% ipython --no-banner

In [1]: import numpy as np

In [2]: from numpy import linalg as LA

In [3]: np.set_printoptions(precision=2, suppress=True, linewidth=140)

In [4]: F = np.load("case0.npy")

In [5]: print(F.round(2) + 0)
[[-0.16 -0.02  0.23 -0.28  0.14  0.35]
 [-0.16 -0.06  0.14  0.29  0.05  0.1 ]
 [ 0.03 -0.44 -0.47 -0.34  0.1  -0.32]
 [ 0.23 -0.33  0.36 -0.13  0.54 -0.34]
 [-0.23  0.46 -0.03 -0.26 -0.03 -0.53]
 [ 0.    0.35 -0.31 -0.18  0.53  0.12]
 [-0.13  0.34  0.08  0.14 -0.07 -0.25]
 [-0.29  0.1  -0.37 -0.04 -0.09  0.03]
 [-0.26  0.06 -0.11  0.33  0.52 -0.1 ]
 [ 0.   -0.04 -0.2  -0.19 -0.17 -0.11]
 [-0.61 -0.42 -0.07  0.06  0.02  0.03]
 [ 0.48 -0.08 -0.41  0.36 -0.06 -0.07]
 [-0.06 -0.1   0.29  0.16 -0.19 -0.51]
 [ 0.13  0.15  0.    0.32  0.21 -0.03]
 [-0.23 -0.11 -0.18  0.42 -0.01 -0.08]]

In [6]: z = F[:, 2] > np.median(F[:, 2])

In [7]: r0 = F[z].mean(axis=0) - F[~z].mean(axis=0)

In [8]: print(z.astype(int))
[1 1 0 1 1 0 1 0 0 0 0 0 1 1 0]

In [9]: print(np.argsort(-np.abs(r0).round(6), kind="stable"))
[2 1 5 0 3 4]

In [10]: m1 = np.load("x.npy")

In [11]: print(m1)
[[-11  -6 -15  41  -6 -28 -18   1]
 [  6  -1 -19 -20 -27  -2 -24  23]
 [ 24  20  24 -60   6  49  17  13]
 [ 25 -19  20 -33 -33   6  39  18]
 [ -4   1 -15  14  -9 -12 -22   9]
 [ 21  14   9 -31 -12  25  -2  26]
 [-14  -5 -39  20 -21 -29 -47  12]]

In [12]: # null space of dimension 4

In [13]: rng = np.random.default_rng(1295)

In [14]: other = m1 + rng.integers(-2, 3, (7, 4)) @ rng.integers(-2, 3, (4, 8))

In [15]: print(other)
[[-10  -9 -20  37  -3 -23 -12   2]
 [  4  -2 -20 -22 -28  -2 -24  24]
 [ 26  29  26 -62   9  50  14  18]
 [ 27 -23  17 -33 -31   9  44  16]
 [  4   3 -23  14  -1   0 -20   9]
 [ 23  23  10 -33  -9  27  -6  31]
 [-14  -9 -41  22 -22 -28 -47   9]]

In [16]: print(other - m1)
[[ 1 -3 -5 -4  3  5  6  1]
 [-2 -1 -1 -2 -1  0  0  1]
 [ 2  9  2 -2  3  1 -3  5]
 [ 2 -4 -3  0  2  3  5 -2]
 [ 8  2 -8  0  8 12  2  0]
 [ 2  9  1 -2  3  2 -4  5]
 [ 0 -4 -2  2 -1  1  0 -3]]

In [17]: print(np.abs(other - m1).sum(axis=1))
[28  8 27 21 40 28 13]

In [18]: print(m1 @ LA.pinv(m1) @ m1)
[[-11.  -6. -15.  41.  -6. -28. -18.   1.]
 [  6.  -1. -19. -20. -27.  -2. -24.  23.]
 [ 24.  20.  24. -60.   6.  49.  17.  13.]
 [ 25. -19.  20. -33. -33.   6.  39.  18.]
 [ -4.   1. -15.  14.  -9. -12. -22.   9.]
 [ 21.  14.   9. -31. -12.  25.  -2.  26.]
 [-14.  -5. -39.  20. -21. -29. -47.  12.]]

In [19]: print(np.unique(m1.round(6), axis=0).shape)
(7, 8)

In [20]: ang = np.radians(120)

In [21]: r_ = np.eye(8)

In [22]: r_[6, 6] = r_[0, 0] = np.cos(ang)

In [23]: r_[6, 0], r_[0, 6] = -np.sin(ang), np.sin(ang)

In [24]: print(r_)
[[-0.5   0.    0.    0.    0.    0.    0.87  0.  ]
 [ 0.    1.    0.    0.    0.    0.    0.    0.  ]
 [ 0.    0.    1.    0.    0.    0.    0.    0.  ]
 [ 0.    0.    0.    1.    0.    0.    0.    0.  ]
 [ 0.    0.    0.    0.    1.    0.    0.    0.  ]
 [ 0.    0.    0.    0.    0.    1.    0.    0.  ]
 [-0.87  0.    0.    0.    0.    0.   -0.5   0.  ]
 [ 0.    0.    0.    0.    0.    0.    0.    1.  ]]

In [25]: other = m1 @ r_.T

In [26]: print(round(LA.det(r_), 2), np.trace(r_))
1.0 5.0

In [27]: w1 = np.array([[1, 2], [1, 0], [2, 2], [1, 2], [1, 2], [1, 1], [2, 1], [2, 1]])

In [28]: b = np.array([6, 9])

In [29]: H = np.maximum(m1 @ w1 + b, 0)

In [30]: print((H > 0).astype(int))
[[0 0]
 [0 0]
 [1 1]
 [1 1]
 [0 0]
 [1 1]
 [0 0]]

In [31]: W2 = np.array([[0, 1], [-1, 3]])

In [32]: print(w1 @ W2)
[[-2  7]
 [ 0  1]
 [-2  8]
 [-2  7]
 [-2  7]
 [-1  4]
 [-1  5]
 [-1  5]]

In [33]: print((H @ W2).round(6).argmax(axis=1))
[0 0 1 1 0 1 0]
